$ ipython --no-banner

In [1]: import numpy as np

In [2]: np.set_printoptions(precision=1, suppress=True, linewidth=120, legacy="1.25")

In [3]: tidy = lambda a: np.round(a, 1) + 0

In [4]: X = np.load("arr.npy")

In [5]: tidy(X)
Out[5]: 
array([[ 0.1,  0.1, -0.2,  0. ,  0. , -0.2,  0.2, -0.1,  0. ,  0.1,  0. ],
       [ 0.1,  0.1, -0.1,  0. ,  0. , -0.1,  0.1, -0.1,  0. ,  0. ,  0. ],
       [-0.2, -0.1,  0.2,  0. ,  0. ,  0.2, -0.2,  0.1,  0. , -0.1,  0. ],
       [ 0. ,  0. ,  0. ,  0. ,  0. ,  0. ,  0. ,  0. ,  0. ,  0. ,  0. ],
       [ 0. ,  0. ,  0. ,  0. ,  0. ,  0. ,  0. ,  0. ,  0. ,  0. ,  0. ],
       [-0.2, -0.1,  0.2,  0. ,  0. ,  0.2, -0.2,  0.1,  0. , -0.1,  0. ],
       [ 0.2,  0.1, -0.2,  0. ,  0. , -0.2,  0.2, -0.1,  0. ,  0.1,  0. ],
       [-0.1, -0.1,  0.1,  0. ,  0. ,  0.1, -0.1,  0.1,  0. ,  0. ,  0. ],
       [ 0. ,  0. ,  0. ,  0. ,  0. ,  0. ,  0. ,  0. ,  0. ,  0. ,  0. ],
       [ 0.1,  0. , -0.1,  0. ,  0. , -0.1,  0.1,  0. ,  0. ,  0. ,  0. ],
       [ 0. ,  0. ,  0. ,  0. ,  0. ,  0. ,  0. ,  0. ,  0. ,  0. ,  0. ]])

In [6]: W = np.array([[-1, 5, 3, 5],
   ...:     [5, 3, -1, 1],
   ...:     [3, 3, 0, 4],
   ...:     [1, 5, -1, 2],
   ...:     [-4, 3, -1, -3],
   ...:     [2, 1, -4, -1],
   ...:     [2, 3, 1, 3],
   ...:     [4, 0, -3, 4],
   ...:     [-4, -2, -3, 4],
   ...:     [-2, -2, 5, 4],
   ...:     [5, -1, -4, 0]])

In [7]: c = np.array([2, 7, 2, 2])

In [8]: hid = np.maximum(X @ W + c, 0)

In [9]: tidy((hid > 0).mean(axis=0))
Out[9]: array([1. , 1. , 0.8, 1. ])

In [10]: W2 = np.array([[2, 3], [3, 3], [3, 1], [1, 2]])

In [11]: W @ W2
Out[11]: 
array([[ 27,  25],
       [ 17,  25],
       [ 19,  26],
       [ 16,  21],
       [ -5, -10],
       [ -6,   3],
       [ 19,  22],
       [  3,  17],
       [-19, -13],
       [  9,   1],
       [ -5,   8]])

In [12]: (hid @ W2).round(6).argmax(axis=1)
Out[12]: array([0, 0, 1, 0, 1, 1, 0, 1, 1, 0, 0])

In [13]: vec = np.array([0, -3, 5, 0, -8, -1, -4, -5, -5, -5, -8])

In [14]: tidy((vec - X @ vec) @ (X @ vec))
Out[14]: 0.0

In [15]: tidy(np.trace(X))
Out[15]: 1.0

In [16]: tidy(np.eye(11) - X)
Out[16]: 
array([[ 0.9, -0.1,  0.2,  0. ,  0. ,  0.2, -0.2,  0.1,  0. , -0.1,  0. ],
       [-0.1,  0.9,  0.1,  0. ,  0. ,  0.1, -0.1,  0.1,  0. ,  0. ,  0. ],
       [ 0.2,  0.1,  0.8,  0. ,  0. , -0.2,  0.2, -0.1,  0. ,  0.1,  0. ],
       [ 0. ,  0. ,  0. ,  1. ,  0. ,  0. ,  0. ,  0. ,  0. ,  0. ,  0. ],
       [ 0. ,  0. ,  0. ,  0. ,  1. ,  0. ,  0. ,  0. ,  0. ,  0. ,  0. ],
       [ 0.2,  0.1, -0.2,  0. ,  0. ,  0.8,  0.2, -0.1,  0. ,  0.1,  0. ],
       [-0.2, -0.1,  0.2,  0. ,  0. ,  0.2,  0.8,  0.1,  0. , -0.1,  0. ],
       [ 0.1,  0.1, -0.1,  0. ,  0. , -0.1,  0.1,  0.9,  0. ,  0. ,  0. ],
       [ 0. ,  0. ,  0. ,  0. ,  0. ,  0. ,  0. ,  0. ,  1. ,  0. ,  0. ],
       [-0.1,  0. ,  0.1,  0. ,  0. ,  0.1, -0.1,  0. ,  0. ,  1. ,  0. ],
       [ 0. ,  0. ,  0. ,  0. ,  0. ,  0. ,  0. ,  0. ,  0. ,  0. ,  1. ]])

In [17]: tidy(X @ vec)
Out[17]: array([-1.4, -1. ,  1.8, -0.2,  0.2,  1.8, -1.8,  1. ,  0.2, -0.6, -0.2])

In [18]: arr = np.load("data.npy")

In [19]: arr
Out[19]: 
array([[ 1. ,  1.1, -7.5],
       [ 0.8,  1.3, -6.3],
       [ 0.4,  2.9, -6.9],
       [ 0.8, -0.4, -3.8],
       [ 0. ,  1.1, -2. ],
       [-0.2,  2.1, -4. ],
       [ 0.5, -0.3, -3.5],
       [ 1.5,  2.1, -8.6],
       [ 1.2, -0.5, -4.8],
       [ 0.1,  0.3, -1. ],
       [ 0.9,  1.2, -7.1],
       [ 0.2, -0.2, -1. ],
       [ 0.2,  2.2, -8.4],
       [ 0.5,  0.4, -0.8],
       [ 0.1,  0.1, -3.9],
       [ 0.4, -0.6, -3.2],
       [ 1. ,  0.2, -5. ],
       [-0.5,  1.2, -3.7],
       [ 0.5,  1.9, -3.6],
       [ 0.9,  2.2, -9.6],
       [ 0.9,  1.8, -6.7],
       [ 0.3,  0.6, -5.3],
       [ 0.5,  0.6, -2.7],
       [ 0.6,  0.9, -3.8],
       [ 0.8,  2.5, -8.6]])

In [20]: W2 = arr[[17, 2]].astype(float)

In [21]: for _ in range(5):
    ...:     z = np.linalg.norm(arr[:, None] - W2, axis=-1).argmin(axis=1)
    ...:     W2 = np.array([arr[z == j].mean(axis=0) for j in range(2)])
    ...: 

In [22]: z
Out[22]: array([1, 1, 1, 0, 0, 0, 0, 1, 0, 0, 1, 0, 1, 0, 0, 0, 0, 0, 0, 1, 1, 0, 0, 0, 1])

In [23]: tidy(W2)
Out[23]: 
array([[ 0.4,  0.5, -3.3],
       [ 0.8,  1.9, -7.7]])

In [24]: M2 = np.c_[arr[:, :2] @ np.array([[-3, -3], [1, -2]]), np.array([0, 3, 0, 1, 2, 3, 2, 0, 1, 1, 1, 3, 3, 1, 2, 1, 1, 1, 0, 0, 1, 3, 0, 0, 1])]

In [25]: tidy(M2)
Out[25]: 
array([[-1.9, -5.2,  0. ],
       [-1.1, -5. ,  3. ],
       [ 1.7, -7. ,  0. ],
       [-2.8, -1.6,  1. ],
       [ 1.1, -2.2,  2. ],
       [ 2.7, -3.6,  3. ],
       [-1.8, -0.9,  2. ],
       [-2.4, -8.7,  0. ],
       [-4.1, -2.6,  1. ],
       [ 0. , -0.9,  1. ],
       [-1.5, -5.1,  1. ],
       [-0.8, -0.2,  3. ],
       [ 1.6, -5. ,  3. ],
       [-1.1, -2.3,  1. ],
       [-0.2, -0.5,  2. ],
       [-1.8,  0. ,  1. ],
       [-2.8, -3.4,  1. ],
       [ 2.7, -0.9,  1. ],
       [ 0.4, -5.3,  0. ],
       [-0.5, -7.1,  0. ],
       [-0.9, -6.3,  1. ],
       [-0.3, -2.1,  3. ],
       [-0.9, -2.7,  0. ],
       [-0.9, -3.6,  0. ],
       [ 0.1, -7.4,  1. ]])

In [26]: tidy(np.linalg.norm(np.linalg.qr(arr)[0].T @ M2, axis=0) ** 2 / ((M2 ** 2).sum(axis=0) + 1e-12))
Out[26]: array([1. , 1. , 0.5])

In [27]: np.linalg.matrix_rank(M2)
Out[27]: 3
